% ipython --no-banner

In [1]: import numpy as np

In [2]: from numpy import linalg as LA

In [3]: np.set_printoptions(precision=2, suppress=True, linewidth=160)

In [4]: def tidy(a):
   ...:     return np.round(a, 2) + 0
   ...: 

In [5]: K = np.loadtxt("case13.csv", delimiter=",")

In [6]: K
Out[6]: 
array([[ 1.,  0.],
       [-1.,  1.]])

In [7]: # triangular: eigenvalues sit on the diagonal

In [8]: print(np.kron(np.eye(2, dtype=int), K))
[[ 1.  0.  0.  0.]
 [-1.  1. -0.  0.]
 [ 0.  0.  1.  0.]
 [-0.  0. -1.  1.]]

In [9]: tidy(LA.eigvals(K))
Out[9]: array([1., 1.])

In [10]: np.einsum("ij,ji->", K, K)
Out[10]: np.float64(2.0)

In [11]: np.einsum("ii->", K)
Out[11]: np.float64(2.0)

In [12]: C2 = K.T @ K

In [13]: LA.matrix_rank(C2)
Out[13]: np.int64(2)

In [14]: print(C2)
[[ 2. -1.]
 [-1.  1.]]

In [15]: np.diag(C2)
Out[15]: array([2., 1.])

In [16]: tidy(LA.eigvalsh(C2)[::-1])
Out[16]: array([2.62, 0.38])

In [17]: (K @ K.T).shape
Out[17]: (2, 2)

In [18]: tidy(LA.svd(K, compute_uv=False) ** 2)
Out[18]: array([2.62, 0.38])

In [19]: np.allclose(C2, C2.T)
Out[19]: True

In [20]: print(tidy(LA.svd(K, compute_uv=False)))
[1.62 0.62]

In [21]: K.mean(axis=0)
Out[21]: array([0. , 0.5])

In [22]: np.unravel_index(np.abs(K).argmax(), K.shape)
Out[22]: (np.int64(0), np.int64(0))

In [23]: K.shape
Out[23]: (2, 2)

In [24]: Y = LA.inv(K)

In [25]: tidy(LA.inv(Y))
Out[25]: 
array([[ 1.,  0.],
       [-1.,  1.]])

In [26]: tidy(LA.det(K) * Y)
Out[26]: 
array([[1., 0.],
       [1., 1.]])

In [27]: print(K @ Y)
[[1. 0.]
 [0. 1.]]
